$ python3 -q
>>> import numpy as np
>>> from numpy import linalg as LA
>>> np.set_printoptions(precision=2, suppress=True, linewidth=140, sign=" ")
>>> mat = np.array([[4.25, -1.09, 7.3],
...     [-2.06, 1.69, -4.44],
...     [1.31, 0.35, 0.67],
...     [-0.76, -1.11, 0.85]])
>>> P = mat @ LA.solve(mat.T @ mat, mat.T)
>>> np.round(LA.eigvalsh(P), 2) + 0
array([ 0.,  1.,  1.,  1.])
>>> np.diag(P)
array([ 1.  ,  0.91,  0.51,  0.59])
>>> x0 = np.array([0, 4, 1])
>>> rhs = mat @ x0
>>> rhs
array([ 2.94,  2.32,  2.07, -3.59])
>>> np.round(LA.solve(mat.T @ mat, mat.T @ rhs), 2) + 0
array([ 0.,  4.,  1.])
>>> np.round(LA.lstsq(mat, rhs)[0], 2) + 0
array([ 0.,  4.,  1.])
>>> rng = np.random.default_rng(931200)
>>> rhs = rhs + 0.3 * rng.normal(size=4)
>>> rhs
array([ 2.93,  2.61,  1.83, -3.29])
>>> coef, *_ = LA.lstsq(mat, rhs)
>>> [round(float(LA.norm(LA.solve(mat.T @ mat + lam * np.eye(3), mat.T @ rhs))), 2) for lam in (0, 1, 10, 100)]
[4.82, 2.1, 0.73, 0.11]
>>> coef
array([-0.62,  4.56,  1.44])
>>> np.round(LA.norm(rhs - mat @ coef), 2)
np.float64(0.11)
>>> np.round(mat.T @ (rhs - mat @ coef), 2) + 0
array([ 0.,  0.,  0.])
>>> X = np.triu(rng.random((5, 5)) < 0.5, 1).astype(int)
>>> X = X + X.T
>>> X
array([[ 0,  1,  1,  1,  1],
       [ 1,  0,  1,  1,  1],
       [ 1,  1,  0,  1,  0],
       [ 1,  1,  1,  0,  0],
       [ 1,  1,  0,  0,  0]])
>>> w, V = LA.eigh(X)
>>> np.unique(w.round(6) + 0, return_counts=True)[1]
array([ 1,  2,  1,  1])
>>> LA.eigvalsh(X @ X)
array([  0.13,   1.  ,   1.  ,   2.83,  11.05])
>>> w
array([-1.68, -1.  , -1.  ,  0.36,  3.32])
>>> np.round(w.sum(), 2), np.trace(X)
(np.float64(0.0), np.int64(0))
>>> np.round(V @ np.diag(w) @ V.T, 2) + 0
array([[ 0.,  1.,  1.,  1.,  1.],
       [ 1.,  0.,  1.,  1.,  1.],
       [ 1.,  1.,  0.,  1.,  0.],
       [ 1.,  1.,  1.,  0.,  0.],
       [ 1.,  1.,  0.,  0.,  0.]])
>>> np.abs(V[:, -1]).round(6).argmax()
np.int64(0)
>>> np.abs(V[:, -1])
array([ 0.51,  0.51,  0.44,  0.44,  0.31])
>>> LA.svd(X, compute_uv=False)
array([ 3.32,  1.68,  1.  ,  1.  ,  0.36])
>>> np.round(V.T @ X @ V, 2) + 0
array([[-1.68,  0.  ,  0.  ,  0.  ,  0.  ],
       [ 0.  , -1.  ,  0.  ,  0.  ,  0.  ],
       [ 0.  ,  0.  , -1.  ,  0.  ,  0.  ],
       [ 0.  ,  0.  ,  0.  ,  0.36,  0.  ],
       [ 0.  ,  0.  ,  0.  ,  0.  ,  3.32]])
>>> np.sort(np.abs(LA.eigvals(X)))
array([ 0.36,  1.  ,  1.  ,  1.68,  3.32])
>>> X @ X
array([[ 4,  3,  2,  2,  1],
       [ 3,  4,  2,  2,  1],
       [ 2,  2,  3,  2,  2],
       [ 2,  2,  2,  3,  2],
       [ 1,  1,  2,  2,  2]])
>>> (X + X.T) / 2
array([[ 0.,  1.,  1.,  1.,  1.],
       [ 1.,  0.,  1.,  1.,  1.],
       [ 1.,  1.,  0.,  1.,  0.],
       [ 1.,  1.,  1.,  0.,  0.],
       [ 1.,  1.,  0.,  0.,  0.]])
>>> B = np.array([[-3, 0], [-1, -3]])
>>> cent = np.kron(B, X)
>>> cent
array([[ 0, -3, -3, -3, -3,  0,  0,  0,  0,  0],
       [-3,  0, -3, -3, -3,  0,  0,  0,  0,  0],
       [-3, -3,  0, -3,  0,  0,  0,  0,  0,  0],
       [-3, -3, -3,  0,  0,  0,  0,  0,  0,  0],
       [-3, -3,  0,  0,  0,  0,  0,  0,  0,  0],
       [ 0, -1, -1, -1, -1,  0, -3, -3, -3, -3],
       [-1,  0, -1, -1, -1, -3,  0, -3, -3, -3],
       [-1, -1,  0, -1,  0, -3, -3,  0, -3,  0],
       [-1, -1, -1,  0,  0, -3, -3, -3,  0,  0],
       [-1, -1,  0,  0,  0, -3, -3,  0,  0,  0]])
>>> cent.shape
(10, 10)
